% python3 -q
>>> import numpy as np
>>> np.set_printoptions(precision=2, suppress=True, linewidth=120, legacy="1.25")
>>> J = np.array([[-1, 2, 3, -1, -3, -1, 2, 3, -1],
...     [3, 1, 0, -3, 3, -3, -3, 3, 3],
...     [3, 2, 2, 1, 1, -3, 3, -2, 0],
...     [-3, -3, 1, 2, -1, -1, 0, -1, 0],
...     [2, 3, 0, 3, 2, -1, 1, 3, 3]])
>>> J[:, 5] = 2 * J[:, 7]
>>> J
array([[-1,  2,  3, -1, -3,  6,  2,  3, -1],
       [ 3,  1,  0, -3,  3,  6, -3,  3,  3],
       [ 3,  2,  2,  1,  1, -4,  3, -2,  0],
       [-3, -3,  1,  2, -1, -2,  0, -1,  0],
       [ 2,  3,  0,  3,  2,  6,  1,  3,  3]])
>>> r0, r1 = J[2], J[0]
>>> r0 @ r0
48
>>> pr = (r0 @ r1) / (r0 @ r0) * r0
>>> np.outer(r0, r1)
array([[ -3,   6,   9,  -3,  -9,  18,   6,   9,  -3],
       [ -2,   4,   6,  -2,  -6,  12,   4,   6,  -2],
       [ -2,   4,   6,  -2,  -6,  12,   4,   6,  -2],
       [ -1,   2,   3,  -1,  -3,   6,   2,   3,  -1],
       [ -1,   2,   3,  -1,  -3,   6,   2,   3,  -1],
       [  4,  -8, -12,   4,  12, -24,  -8, -12,   4],
       [ -3,   6,   9,  -3,  -9,  18,   6,   9,  -3],
       [  2,  -4,  -6,   2,   6, -12,  -4,  -6,   2],
       [  0,   0,   0,   0,   0,   0,   0,   0,   0]])
>>> round(float(np.linalg.norm(r0 + r1) ** 2 + np.linalg.norm(r0 - r1) ** 2), 2)
244.0
>>> r1 - pr
array([ 0.31,  2.88,  3.88, -0.56, -2.56,  4.25,  3.31,  2.12, -1.  ])
>>> print(pr)
[-1.31 -0.88 -0.88 -0.44 -0.44  1.75 -1.31  0.88 -0.  ]
>>> (r1 - pr) @ r0
0.0
>>> np.linalg.matrix_rank(np.outer(r0, r1))
1
>>> np.round(np.linalg.norm(J, 1), 2), round(np.linalg.norm(J, np.inf), 2)
(24.0, 25.0)
>>> round(np.linalg.norm(J, 2), 2)
13.73
>>> np.linalg.norm(J, axis=1).argmax()
1
>>> round(np.linalg.norm(J) ** 2 / np.linalg.norm(J, 2) ** 2, 2)
1.71
>>> np.round(np.linalg.norm(J[2] - J[0]), 2)
12.81
>>> np.linalg.norm(J, axis=1)
array([8.6 , 9.54, 6.93, 5.39, 9.  ])
>>> other = np.array([[1, 2, 1],
...     [2, 0, 1],
...     [0, 1, 1],
...     [1, 0, 1],
...     [1, 1, 0],
...     [2, 2, 2],
...     [0, 2, 2],
...     [1, 2, 1],
...     [2, 0, 2]])
>>> np.einsum("ik,kj->ij", J, other)
array([[ 12,  20,  20],
       [ 26,  21,  16],
       [ -1,   3,   4],
       [-13, -12,  -8],
       [ 34,  26,  31]])
